% python3 -q
>>> import numpy as np
>>> np.set_printoptions(suppress=True, linewidth=160)
>>> arr = np.array([[0, 0, 0, 0], [1, 1, 0, 0], [0, 0, 0, 0], [0, 0, 1, 1]])
>>> # column 1 repeats column 0
>>> left, s, vt = np.linalg.svd(arr, full_matrices=False)
>>> np.cumsum(s ** 2) / np.sum(s ** 2)
array([0.5, 1. , 1. , 1. ])
>>> np.round(left.T @ arr @ vt.T, 2) + 0
array([[1.41, 0.  , 0.  , 0.  ],
       [0.  , 1.41, 0.  , 0.  ],
       [0.  , 0.  , 0.  , 0.  ],
       [0.  , 0.  , 0.  , 0.  ]])
>>> np.sqrt((s ** 2).sum()), round(np.linalg.norm(arr), 2)
(np.float64(2.0), np.float64(2.0))
>>> np.allclose(left * s @ vt, arr)
True
>>> left.shape, s.shape, vt.shape
((4, 4), (4,), (4, 4))
>>> (s > 1e-8).sum()
np.int64(2)
>>> (arr != 0).astype(int)
array([[0, 0, 0, 0],
       [1, 1, 0, 0],
       [0, 0, 0, 0],
       [0, 0, 1, 1]])
>>> round(float(np.linalg.det(arr)), 2)
0.0
>>> rank = np.linalg.matrix_rank(arr)
>>> rank
np.int64(2)
>>> N = np.linalg.svd(arr)[2][rank:].T
>>> np.allclose(arr @ N, 0)
True
>>> [int(np.linalg.matrix_rank(arr[:i])) for i in range(1, len(arr) + 1)]
[0, 1, 1, 2]
>>> blk = np.stack([arr, 5 * arr, arr[::-1]])
>>> blk.sum(axis=0)
array([[0, 0, 1, 1],
       [6, 6, 0, 0],
       [1, 1, 0, 0],
       [0, 0, 6, 6]])
>>> blk.shape
(3, 4, 4)
>>> np.round(np.linalg.norm(blk, axis=(1, 2)), 2)
array([ 2., 10.,  2.])
>>> np.round(np.linalg.det(blk), 2)
array([0., 0., 0.])
>>> A = np.load("arr.npy")
>>> A
array([[6., 1., 1., 1., 1., 1., 1., 1., 1., 1., 1.],
       [1., 6., 1., 1., 1., 1., 1., 1., 1., 1., 1.],
       [1., 1., 6., 1., 1., 1., 1., 1., 1., 1., 1.],
       [1., 1., 1., 6., 1., 1., 1., 1., 1., 1., 1.],
       [1., 1., 1., 1., 6., 1., 1., 1., 1., 1., 1.],
       [1., 1., 1., 1., 1., 6., 1., 1., 1., 1., 1.],
       [1., 1., 1., 1., 1., 1., 6., 1., 1., 1., 1.],
       [1., 1., 1., 1., 1., 1., 1., 6., 1., 1., 1.],
       [1., 1., 1., 1., 1., 1., 1., 1., 6., 1., 1.],
       [1., 1., 1., 1., 1., 1., 1., 1., 1., 6., 1.],
       [1., 1., 1., 1., 1., 1., 1., 1., 1., 1., 6.]])
>>> w, vecs = np.linalg.eigvalsh(A)
Traceback (most recent call last):
  File "<python-input-25>", line 1, in <module>
    w, vecs = np.linalg.eigvalsh(A)
    ^^^^^^^
ValueError: too many values to unpack (expected 2)
>>> w, vecs = np.linalg.eigh(A)
>>> np.round(np.linalg.svd(A, compute_uv=False), 2)
array([16.,  5.,  5.,  5.,  5.,  5.,  5.,  5.,  5.,  5.,  5.])
>>> np.abs(vecs[:, -1]).round(6).argmax()
np.int64(0)
>>> np.round(np.linalg.eigvalsh(A + 4 * np.eye(11)), 2)
array([ 9.,  9.,  9.,  9.,  9.,  9.,  9.,  9.,  9.,  9., 20.])
>>> np.round(np.abs(vecs[:, -1]), 2)
array([0.3, 0.3, 0.3, 0.3, 0.3, 0.3, 0.3, 0.3, 0.3, 0.3, 0.3])
>>> A2 = A[0, 0] * A[1:] - np.outer(A[1:, 0], A[0])
>>> A2
array([[ 0., 35.,  5.,  5.,  5.,  5.,  5.,  5.,  5.,  5.,  5.],
       [ 0.,  5., 35.,  5.,  5.,  5.,  5.,  5.,  5.,  5.,  5.],
       [ 0.,  5.,  5., 35.,  5.,  5.,  5.,  5.,  5.,  5.,  5.],
       [ 0.,  5.,  5.,  5., 35.,  5.,  5.,  5.,  5.,  5.,  5.],
       [ 0.,  5.,  5.,  5.,  5., 35.,  5.,  5.,  5.,  5.,  5.],
       [ 0.,  5.,  5.,  5.,  5.,  5., 35.,  5.,  5.,  5.,  5.],
       [ 0.,  5.,  5.,  5.,  5.,  5.,  5., 35.,  5.,  5.,  5.],
       [ 0.,  5.,  5.,  5.,  5.,  5.,  5.,  5., 35.,  5.,  5.],
       [ 0.,  5.,  5.,  5.,  5.,  5.,  5.,  5.,  5., 35.,  5.],
       [ 0.,  5.,  5.,  5.,  5.,  5.,  5.,  5.,  5.,  5., 35.]])
>>> np.linalg.matrix_rank(A2), np.linalg.matrix_rank(A)
(np.int64(10), np.int64(11))
>>> np.flatnonzero(~A2.round(6).any(axis=1))
array([], dtype=int64)
>>> f = np.array([2, 2, 1, 0, 0, 0, 1, 2, 0, 2, 2, 2, 1]) + 0.5
>>> mat = np.outer(f, f) / (f @ f)
>>> mat.round(2)
array([[0.14, 0.14, 0.08, 0.03, 0.03, 0.03, 0.08, 0.14, 0.03, 0.14, 0.14, 0.14, 0.08],
       [0.14, 0.14, 0.08, 0.03, 0.03, 0.03, 0.08, 0.14, 0.03, 0.14, 0.14, 0.14, 0.08],
       [0.08, 0.08, 0.05, 0.02, 0.02, 0.02, 0.05, 0.08, 0.02, 0.08, 0.08, 0.08, 0.05],
       [0.03, 0.03, 0.02, 0.01, 0.01, 0.01, 0.02, 0.03, 0.01, 0.03, 0.03, 0.03, 0.02],
       [0.03, 0.03, 0.02, 0.01, 0.01, 0.01, 0.02, 0.03, 0.01, 0.03, 0.03, 0.03, 0.02],
       [0.03, 0.03, 0.02, 0.01, 0.01, 0.01, 0.02, 0.03, 0.01, 0.03, 0.03, 0.03, 0.02],
       [0.08, 0.08, 0.05, 0.02, 0.02, 0.02, 0.05, 0.08, 0.02, 0.08, 0.08, 0.08, 0.05],
       [0.14, 0.14, 0.08, 0.03, 0.03, 0.03, 0.08, 0.14, 0.03, 0.14, 0.14, 0.14, 0.08],
       [0.03, 0.03, 0.02, 0.01, 0.01, 0.01, 0.02, 0.03, 0.01, 0.03, 0.03, 0.03, 0.02],
       [0.14, 0.14, 0.08, 0.03, 0.03, 0.03, 0.08, 0.14, 0.03, 0.14, 0.14, 0.14, 0.08],
       [0.14, 0.14, 0.08, 0.03, 0.03, 0.03, 0.08, 0.14, 0.03, 0.14, 0.14, 0.14, 0.08],
       [0.14, 0.14, 0.08, 0.03, 0.03, 0.03, 0.08, 0.14, 0.03, 0.14, 0.14, 0.14, 0.08],
       [0.08, 0.08, 0.05, 0.02, 0.02, 0.02, 0.05, 0.08, 0.02, 0.08, 0.08, 0.08, 0.05]])
>>> w, vecs = np.linalg.eigvalsh(mat)
Traceback (most recent call last):
  File "<python-input-38>", line 1, in <module>
    w, vecs = np.linalg.eigvalsh(mat)
    ^^^^^^^
ValueError: too many values to unpack (expected 2)
>>> w, vecs = np.linalg.eigh(mat)
>>> (w > 1e-8).sum(), (w < -1e-8).sum()
(np.int64(1), np.int64(0))
>>> np.abs(vecs[:, -1]).round(6).argmax()
np.int64(0)
>>> w.sum(), np.trace(mat)
(np.float64(1.0), np.float64(1.0))
